>>> import numpy as np
>>> np.set_printoptions(precision=2, suppress=True, linewidth=160, sign=" ")
>>> arr = np.load("out10.npy")
>>> print(arr)
[[ 0.42  0.47  0.17 -1.19 -0.62  0.04 -0.87  0.19 -0.8   1.96 -1.23]
 [-0.86 -0.66  1.84 -1.04  1.18  0.57  0.02 -0.32 -0.97 -0.53  0.54]
 [ 0.91 -0.95 -0.45  0.47  1.58  0.28 -0.32 -0.54 -0.98  1.54  0.73]
 [ 1.04  1.69 -0.09  1.13 -1.21 -1.09  0.23  0.05  0.68 -0.41 -0.65]
 [ 0.86 -0.03  0.82 -1.44  1.06  0.52  1.42 -0.14 -1.18  0.62 -0.54]
 [ 0.72  1.45  0.65 -0.89  1.12  0.61 -0.74  0.96  0.31 -1.28 -0.58]
 [-1.09 -1.37  0.99  0.23 -1.23 -0.42 -0.11 -0.77 -0.2  -0.7   1.44]
 [ 0.77 -0.42  1.1  -0.38 -1.28 -0.43  0.08  2.03 -0.05  0.37  0.9 ]
 [-0.56  0.02  0.27 -1.3   0.52 -2.41  0.16  0.56  0.26  0.4   0.51]
 [ 0.17  0.08  0.57 -1.16  0.    1.04  0.36  2.   -0.5  -0.93  0.98]
 [-0.32 -0.34  0.81 -0.05 -0.27 -0.05 -0.9   0.96 -0.35 -2.49 -0.03]
 [-1.08  1.51 -0.69  1.2   1.7  -0.58 -0.02 -0.31 -0.18 -0.32 -0.43]
 [-0.41 -2.04 -1.44  0.33  0.67 -0.23  0.04  1.09 -0.25 -0.57 -0.62]
 [-0.52  0.47  1.24  0.08 -2.12 -0.32  0.13  0.59  0.1  -0.66 -1.25]
 [-0.66 -0.67  0.11  1.32  0.22 -1.49  1.66 -0.82  0.34  0.73  0.08]
 [ 2.06  0.53 -0.51  0.42  1.26 -0.68  0.24  1.02 -0.69  0.32 -0.55]
 [ 0.37 -0.11 -1.23  0.11  0.48  2.41 -0.71 -0.24  0.3  -0.59 -0.53]
 [-0.74  1.36  1.44  0.39 -0.17 -0.37  0.66  1.    0.84  0.54 -1.33]
 [ 1.24  1.34 -0.9  -0.51 -0.26 -1.78  0.96  0.29  0.06 -0.03  0.58]
 [ 0.33  0.8   0.32 -0.41 -0.1   1.69 -1.72  1.15 -0.15 -0.81  0.38]
 [-0.12 -1.93  0.88 -0.18  1.26 -0.69 -0.1  -0.58  0.11 -0.46  1.35]
 [-1.45  0.1  -1.06 -1.86 -0.16  0.15 -0.54  1.18 -0.53 -0.32  0.47]
 [ 0.26 -0.33 -0.57  0.31  2.37 -0.24 -0.93 -1.12  0.57  0.41 -0.34]
 [ 0.16  0.54 -0.21 -0.03  1.09 -0.42 -1.95 -0.03  1.27 -0.17 -1.36]
 [-1.64 -0.19  1.28  0.4  -0.79 -0.56 -0.74 -1.26 -1.17  0.23 -0.02]
 [-0.86  0.06 -0.26 -1.37  0.14  1.35  0.52  1.65  0.8  -0.88 -0.27]
 [ 1.66  0.9  -0.31 -1.62  0.15  0.86  1.07  0.21  0.23 -0.83  0.01]
 [-1.8   0.18  0.01 -0.09 -1.81  0.35  0.2   0.83 -1.1  -0.26 -0.57]
 [ 0.93 -0.66 -1.23  0.79 -0.84 -1.53 -1.31  0.32 -0.14 -0.3  -0.76]
 [-1.43 -1.39  0.56  0.11 -1.51  0.38  1.31  0.36  0.62 -0.17  0.06]
 [ 2.06  0.4   1.07 -0.5   0.39  1.08  0.16  1.27  0.15  0.4   0.21]
 [-1.23 -0.16 -0.27 -2.01 -0.18  1.29  0.6   0.19  0.09  1.07  0.33]
 [ 0.26 -1.76 -0.62 -0.24  0.02  0.19  1.26 -0.87 -1.14 -1.    0.84]
 [-1.28  0.   -0.48  1.66 -0.81  0.68  1.61  0.08  0.31 -0.75  0.21]]
>>> G = np.cov(arr, rowvar=False)
>>> np.round(np.corrcoef(arr[:, 0], arr[:, 10])[0, 1], 2)
np.float64(-0.07)
>>> np.argwhere(np.triu(np.abs(np.corrcoef(arr.T)) > 0.8, 1))
array([], shape=(0, 2), dtype=int64)
>>> G.round(2) + 0
array([[ 1.12,  0.26, -0.13, -0.06,  0.34, -0.02, -0.09,  0.14,  0.02,  0.1 , -0.05],
       [ 0.26,  0.94,  0.02, -0.06, -0.02,  0.  , -0.09,  0.23,  0.17,  0.02, -0.34],
       [-0.13,  0.02,  0.73, -0.11, -0.19,  0.02,  0.04,  0.05, -0.04, -0.01,  0.09],
       [-0.06, -0.06, -0.11,  0.87, -0.07, -0.32,  0.01, -0.28,  0.1 , -0.04, -0.13],
       [ 0.34, -0.02, -0.19, -0.07,  1.14,  0.06, -0.17, -0.22,  0.01,  0.12,  0.03],
       [-0.02,  0.  ,  0.02, -0.32,  0.06,  1.04, -0.04,  0.19, -0.04, -0.17,  0.02],
       [-0.09, -0.09,  0.04,  0.01, -0.17, -0.04,  0.82, -0.03, -0.02,  0.07,  0.15],
       [ 0.14,  0.23,  0.05, -0.28, -0.22,  0.19, -0.03,  0.74,  0.08, -0.16, -0.05],
       [ 0.02,  0.17, -0.04,  0.1 ,  0.01, -0.04, -0.02,  0.08,  0.41, -0.07, -0.12],
       [ 0.1 ,  0.02, -0.01, -0.04,  0.12, -0.17,  0.07, -0.16, -0.07,  0.71, -0.08],
       [-0.05, -0.34,  0.09, -0.13,  0.03,  0.02,  0.15, -0.05, -0.12, -0.08,  0.55]])
>>> np.polyfit(arr[:, 0], arr[:, 10], 1)
array([-0.05, -0.04])
>>> arr.std(axis=0)
array([ 1.04,  0.96,  0.84,  0.92,  1.05,  1.  ,  0.89,  0.84,  0.63,  0.83,  0.73])
>>> np.round(np.median(arr, axis=0), 2) + 0
array([ 0.02,  0.01,  0.06, -0.07,  0.01, -0.01,  0.11,  0.25,  0.  , -0.31,  0.  ])
>>> round(float(np.linalg.norm(arr)), 2)
17.49
>>> print(np.unravel_index(np.abs(arr).argmax(), arr.shape))
(np.int64(10), np.int64(9))
>>> print(np.abs(arr).max())
2.49
>>> np.linalg.matrix_rank(arr)
np.int64(11)
>>> print(arr.shape)
(34, 11)
>>> Xs = arr - arr.mean(axis=0)
>>> evecs = np.linalg.svd(Xs)[2][:8]
>>> B = Xs - Xs @ evecs.T @ evecs
>>> np.round(np.cov(Xs @ evecs.T, rowvar=False), 2) + 0
array([[ 1.7 ,  0.  ,  0.  ,  0.  ,  0.  ,  0.  ,  0.  ,  0.  ],
       [ 0.  ,  1.54,  0.  ,  0.  ,  0.  ,  0.  ,  0.  ,  0.  ],
       [ 0.  ,  0.  ,  1.32,  0.  ,  0.  ,  0.  ,  0.  ,  0.  ],
       [ 0.  ,  0.  ,  0.  ,  0.95,  0.  ,  0.  ,  0.  ,  0.  ],
       [ 0.  ,  0.  ,  0.  ,  0.  ,  0.78,  0.  ,  0.  ,  0.  ],
       [ 0.  ,  0.  ,  0.  ,  0.  ,  0.  ,  0.71,  0.  ,  0.  ],
       [ 0.  ,  0.  ,  0.  ,  0.  ,  0.  ,  0.  ,  0.6 ,  0.  ],
       [ 0.  ,  0.  ,  0.  ,  0.  ,  0.  ,  0.  ,  0.  ,  0.56]])
>>> feats = np.load("x.npy")
>>> feats
array([[ 0,  6,  3,  0,  5, -8, -3,  7, -7, -9, -8,  7, -5],
       [ 0,  0, -3, -3,  8,  0,  5, -2, -7,  0, -3,  2,  9],
       [ 0,  0,  0, -5,  9,  3,  0, -1,  6,  0,  9,  6,  3],
       [ 0,  0,  0,  0,  1,  4, -9,  8, -2, -1,  1,  7,  0],
       [ 0,  0,  0,  0,  0, -1,  5,  7, -9,  9,  0, -1, -3],
       [ 0,  0,  0,  0,  0,  0,  3,  1, -1,  8, -3,  0,  6],
       [ 0,  0,  0,  0,  0,  0,  0,  8,  5, -2,  4, -3, -7],
       [ 0,  0,  0,  0,  0,  0,  0,  0, -7, -5, -3,  0,  2],
       [ 0,  0,  0,  0,  0,  0,  0,  0,  0,  9,  1, -9, -9],
       [ 0,  0,  0,  0,  0,  0,  0,  0,  0,  0,  4, -6,  8],
       [ 0,  0,  0,  0,  0,  0,  0,  0,  0,  0,  0,  2,  8],
       [ 0,  0,  0,  0,  0,  0,  0,  0,  0,  0,  0,  0,  0],
       [ 0,  0,  0,  0,  0,  0,  0,  0,  0,  0,  0,  0,  0]])
>>> U, sig, VT = np.linalg.svd(feats)
>>> sig
array([ 25.24,  23.47,  20.92,  16.15,  12.44,   9.7 ,   7.8 ,   6.47,   4.31,   1.23,   0.16,   0.  ,   0.  ])
>>> B = U[:, :11] @ np.diag(sig[:11]) @ VT[:11]
>>> round(float(np.abs(feats - B).max()), 2)
0.0
>>> np.linalg.matrix_rank(B)
np.int64(11)
>>> round(np.linalg.norm(feats - B, 2), 2), sig[11]
(np.float64(0.0), np.float64(0.0))
>>> K = np.array([[0, -7, -3, -8, -7, -3],
...     [7, 0, 1, 8, -3, 2],
...     [3, -1, 0, 3, -4, -5],
...     [8, -8, -3, 0, -1, -3],
...     [7, 3, 4, 1, 0, 4],
...     [3, -2, 5, 3, -4, 0]])
>>> print(K)
[[ 0 -7 -3 -8 -7 -3]
 [ 7  0  1  8 -3  2]
 [ 3 -1  0  3 -4 -5]
 [ 8 -8 -3  0 -1 -3]
 [ 7  3  4  1  0  4]
 [ 3 -2  5  3 -4  0]]
>>> # antisymmetric, zero diagonal
>>> rng = np.random.default_rng(889380)
>>> B = K + rng.integers(-2, 3, (6, 2)) @ rng.integers(-2, 3, (2, 6))
>>> B
array([[ -6,  -3,  -3, -14, -11,   3],
       [  7,   0,   1,   8,  -3,   2],
       [  9,  -5,   0,   9,   0, -11],
       [ 12, -10,   1,   2,   1,  -5],
       [ 12,   0,   6,   5,   3,   0],
       [  2,  -2,   1,   4,  -4,  -1]])
>>> B - K
array([[-6,  4,  0, -6, -4,  6],
       [ 0,  0,  0,  0,  0,  0],
       [ 6, -4,  0,  6,  4, -6],
       [ 4, -2,  4,  2,  2, -2],
       [ 5, -3,  2,  4,  3, -4],
       [-1,  0, -4,  1,  0, -1]])
>>> F = np.loadtxt("m.csv", delimiter=",")
>>> F
array([[ 34.35, -13.6 ,  32.56,  47.67,  -4.27, -35.05, -11.72],
       [ 33.26,  -5.12,   2.46,  10.2 , -14.58,  40.44,  19.  ],
       [ 33.01,  -5.48,   0.  ,   6.98, -16.82,  41.37,  20.76],
       [ 31.94,  -4.21,   0.83,   9.7 , -16.98,  40.17,  19.8 ],
       [ 32.01,  -6.17,   1.51,  11.52, -16.98,  41.17,  19.32],
       [ 33.73, -14.8 ,  32.89,  47.98,  -5.05, -36.24, -15.13],
       [ 30.76,  -5.01,   0.77,  12.44, -15.68,  41.87,  21.12],
       [ 31.52,  -3.08,   3.41,   8.58, -15.16,  39.98,  20.62],
       [ 31.31,  -5.96,   1.17,   8.43, -15.62,  39.26,  22.06],
       [ 32.76,  -7.09,   3.92,   9.99, -16.07,  41.07,  18.88],
       [ -6.56, -62.65,  31.14, -16.73, -24.51,  15.66,   2.92],
       [ 31.69,  -5.83,   0.92,   6.93, -15.9 ,  39.64,  21.09],
       [ 31.79,  -5.95,   3.97,  11.22, -15.5 ,  39.62,  20.31],
       [ -5.56, -62.36,  32.82, -16.42, -24.14,  14.17,   2.25],
       [ -6.77, -59.84,  32.35, -17.52, -22.31,  16.45,   2.61],
       [ 33.42,  -6.28,   1.72,   8.63, -16.82,  39.24,  21.62],
       [ -5.58, -62.69,  32.28, -17.21, -23.47,  15.3 ,   1.19],
       [ -7.38, -61.8 ,  32.58, -16.64, -24.04,  16.86,   3.75],
       [ 32.55,  -5.44,   1.46,  11.12, -15.3 ,  41.43,  19.53],
       [ 34.14, -13.37,  30.99,  49.17,  -5.38, -34.91, -14.77],
       [ -7.49, -60.86,  31.72, -17.34, -22.61,  15.25,   3.41],
       [ 33.21, -14.36,  31.83,  49.18,  -3.85, -35.73, -13.14],
       [ 32.81, -14.41,  32.35,  47.45,  -7.1 , -36.76, -12.36],
       [ 32.04,  -6.71,   1.63,   9.14, -14.55,  40.23,  21.88],
       [ 34.1 , -13.82,  30.72,  47.92,  -6.08, -36.46, -11.89],
       [ -5.82, -61.96,  32.82, -17.56, -25.87,  16.16,   3.43],
       [ -6.01, -62.05,  33.42, -18.21, -25.84,  15.92,   1.73],
       [ 30.47,  -6.55,   3.29,  11.4 , -16.88,  40.81,  20.39],
       [ 32.95, -14.39,  30.82,  49.47,  -5.83, -35.96, -14.33],
       [ -5.52, -62.99,  30.61, -18.8 , -23.79,  16.29,   3.19],
       [ -7.01, -61.47,  33.32, -18.19, -23.23,  17.22,   3.33],
       [ 30.91,  -5.59,   3.17,  10.63, -15.3 ,  38.58,  19.64],
       [ -6.48, -62.42,  32.37, -18.39, -25.54,  14.85,   2.63],
       [ 31.52,  -7.55,   1.33,   8.94, -16.41,  41.17,  19.57],
       [ -5.35, -64.41,  33.44, -18.56, -24.7 ,  15.02,   1.93]])
>>> B = np.c_[F[:, :1] @ np.array([[0]]), np.array([1, 1, -3, -3, 2, 2, -3, -1, 2, -1, 2, -1, -3, 2, 2, 3, 3, 0, -3, 0, 0, 3, 0, 3, 1, 1, 0, 2, 3, 3, 3, 2, -1, 0, 3])]
>>> print(B)
[[ 0.  1.]
 [ 0.  1.]
 [ 0. -3.]
 [ 0. -3.]
 [ 0.  2.]
 [ 0.  2.]
 [ 0. -3.]
 [ 0. -1.]
 [ 0.  2.]
 [ 0. -1.]
 [ 0.  2.]
 [ 0. -1.]
 [ 0. -3.]
 [ 0.  2.]
 [ 0.  2.]
 [ 0.  3.]
 [ 0.  3.]
 [ 0.  0.]
 [ 0. -3.]
 [ 0.  0.]
 [ 0.  0.]
 [ 0.  3.]
 [ 0.  0.]
 [ 0.  3.]
 [ 0.  1.]
 [ 0.  1.]
 [ 0.  0.]
 [ 0.  2.]
 [ 0.  3.]
 [ 0.  3.]
 [ 0.  3.]
 [ 0.  2.]
 [ 0. -1.]
 [ 0.  0.]
 [ 0.  3.]]
>>> np.linalg.norm(B - F @ np.linalg.lstsq(F, B)[0], axis=0)
array([ 0. ,  9.7])
>>> np.linalg.matrix_rank(np.c_[F, B])
np.int64(8)
>>> np.linalg.matrix_rank(B)
np.int64(1)
